In [1]: import numpy as np

In [2]: np.set_printoptions(precision=2, suppress=True, linewidth=140, floatmode="fixed")

In [3]: def rd(a):
   ...:     return np.round(a, 2) + 0
   ...: 

In [4]: M2 = np.array([[-3, -3, -3, 2, 0, 2, 1, -2],
   ...:     [-1, -1, 0, -1, 0, 2, 0, 1],
   ...:     [-3, 3, 0, -2, 1, -3, -2, 3],
   ...:     [-2, 0, 3, -1, -1, -2, 1, 2],
   ...:     [1, 3, 3, -1, 0, -3, 1, 3],
   ...:     [1, 2, 1, -2, 2, 3, 2, -1],
   ...:     [-2, -2, 0, 3, -1, 1, 0, -3],
   ...:     [0, 3, -1, -2, -3, 0, -1, 0]])

In [5]: M2[-1] = M2[0]

In [6]: J = M2 + 0.1 * np.eye(8)

In [7]: J
Out[7]: 
array([[-2.90, -3.00, -3.00,  2.00,  0.00,  2.00,  1.00, -2.00],
       [-1.00, -0.90,  0.00, -1.00,  0.00,  2.00,  0.00,  1.00],
       [-3.00,  3.00,  0.10, -2.00,  1.00, -3.00, -2.00,  3.00],
       [-2.00,  0.00,  3.00, -0.90, -1.00, -2.00,  1.00,  2.00],
       [ 1.00,  3.00,  3.00, -1.00,  0.10, -3.00,  1.00,  3.00],
       [ 1.00,  2.00,  1.00, -2.00,  2.00,  3.10,  2.00, -1.00],
       [-2.00, -2.00,  0.00,  3.00, -1.00,  1.00,  0.10, -3.00],
       [-3.00, -3.00, -3.00,  2.00,  0.00,  2.00,  1.00, -1.90]])

In [8]: U, s, vt = np.linalg.svd(J)

In [9]: rd(s)
Out[9]: array([12.36,  6.69,  4.86,  4.21,  2.71,  2.07,  0.84,  0.00])

In [10]: M2 = U[:, :7] @ np.diag(s[:7]) @ vt[:7]

In [11]: rd(M2)
Out[11]: 
array([[-2.90, -3.00, -3.00,  2.00,  0.00,  2.00,  1.00, -2.00],
       [-1.00, -0.90,  0.00, -1.00,  0.00,  2.00,  0.00,  1.00],
       [-3.00,  3.00,  0.10, -2.00,  1.00, -3.00, -2.00,  3.00],
       [-2.00,  0.00,  3.00, -0.90, -1.00, -2.00,  1.00,  2.00],
       [ 1.00,  3.00,  3.00, -1.00,  0.10, -3.00,  1.00,  3.00],
       [ 1.00,  2.00,  1.00, -2.00,  2.00,  3.10,  2.00, -1.00],
       [-2.00, -2.00,  0.00,  3.00, -1.00,  1.00,  0.10, -3.00],
       [-3.00, -3.00, -3.00,  2.00,  0.00,  2.00,  1.00, -1.90]])

In [12]: np.linalg.matrix_rank(J, rtol=0.05)
Out[12]: np.int64(7)

In [13]: rd(np.linalg.norm(J - M2, 2)), rd(s[7])
Out[13]: (np.float64(0.0), np.float64(0.0))

In [14]: rd(np.linalg.norm(J - M2) / np.linalg.norm(J))
Out[14]: np.float64(0.0)

In [15]: rd(M2 @ np.linalg.pinv(M2) @ M2)
Out[15]: 
array([[-2.90, -3.00, -3.00,  2.00,  0.00,  2.00,  1.00, -2.00],
       [-1.00, -0.90,  0.00, -1.00,  0.00,  2.00,  0.00,  1.00],
       [-3.00,  3.00,  0.10, -2.00,  1.00, -3.00, -2.00,  3.00],
       [-2.00,  0.00,  3.00, -0.90, -1.00, -2.00,  1.00,  2.00],
       [ 1.00,  3.00,  3.00, -1.00,  0.10, -3.00,  1.00,  3.00],
       [ 1.00,  2.00,  1.00, -2.00,  2.00,  3.10,  2.00, -1.00],
       [-2.00, -2.00,  0.00,  3.00, -1.00,  1.00,  0.10, -3.00],
       [-3.00, -3.00, -3.00,  2.00,  0.00,  2.00,  1.00, -1.90]])

In [16]: np.linalg.lstsq(M2[:-1].T, M2[-1])[2]
Out[16]: np.int32(7)

In [17]: M2 = J / np.linalg.norm(J, axis=1, keepdims=True)

In [18]: gram = M2 @ M2.T

In [19]: rd(np.linalg.norm(M2, axis=1))
Out[19]: array([1.00, 1.00, 1.00, 1.00, 1.00, 1.00, 1.00, 1.00])

In [20]: A = np.load("test19.npy")

In [21]: A
Out[21]: 
array([[ 21, -27,  -3,   9,  27,   0, -24,  24,  -3,   0],
       [ 21, -27,  -3,   9,  27,   0, -24,  24,  -3,   0],
       [ 14, -18,  -2,   6,  18,   0, -16,  16,  -2,   0],
       [ 14, -18,  -2,   6,  18,   0, -16,  16,  -2,   0],
       [ 14, -18,  -2,   6,  18,   0, -16,  16,  -2,   0]])

In [22]: np.argsort(-np.linalg.norm(A, axis=0).round(6), kind="stable")[:3]
Out[22]: array([1, 4, 6])

In [23]: U, s, vt = np.linalg.svd(A)

In [24]: vecs = vt[:(s > 1e-8).sum()]

In [25]: rng = np.random.default_rng(53741)

In [26]: vec = A[0] + 3 * A[2] + rng.integers(2) * np.eye(10)[5]

In [27]: vec
Out[27]: array([ 63.00, -81.00,  -9.00,  27.00,  81.00,   0.00, -72.00,  72.00,  -9.00,   0.00])

In [28]: np.linalg.matrix_rank(np.vstack([A, vec]))
Out[28]: np.int64(1)

In [29]: np.allclose(vecs.T @ vecs @ vec, vec)
Out[29]: True

In [30]: X = np.load("arr.npy")

In [31]: X
Out[31]: 
array([[   1,   -1,    1,   -1],
       [   1,    0,    0,    0],
       [   1,    1,    1,    1],
       [   1,    2,    4,    8],
       [   1,    3,    9,   27],
       [   1,    4,   16,   64],
       [   1,    5,   25,  125],
       [   1,    6,   36,  216],
       [   1,    7,   49,  343],
       [   1,    8,   64,  512],
       [   1,    9,   81,  729],
       [   1,   10,  100, 1000]])

In [32]: # column 3 dominates

In [33]: u, g = J[2], J[4]

In [34]: u @ u
Out[34]: np.float64(45.01)

In [35]: pr = (u @ g) / (u @ u) * u

In [36]: rd(np.linalg.norm(u + g) ** 2 + np.linalg.norm(u - g) ** 2)
Out[36]: np.float64(168.04)

In [37]: P = X @ np.linalg.solve(X.T @ X, X.T)

In [38]: np.allclose(P @ P, P)
Out[38]: True

In [39]: rd(np.diag(P))
Out[39]: array([0.76, 0.28, 0.25, 0.27, 0.24, 0.20, 0.20, 0.24, 0.27, 0.25, 0.28, 0.76])

In [40]: rd(P @ X[:, 1])
Out[40]: array([-1.00,  0.00,  1.00,  2.00,  3.00,  4.00,  5.00,  6.00,  7.00,  8.00,  9.00, 10.00])

In [41]: rd(np.trace(P))
Out[41]: np.float64(4.0)
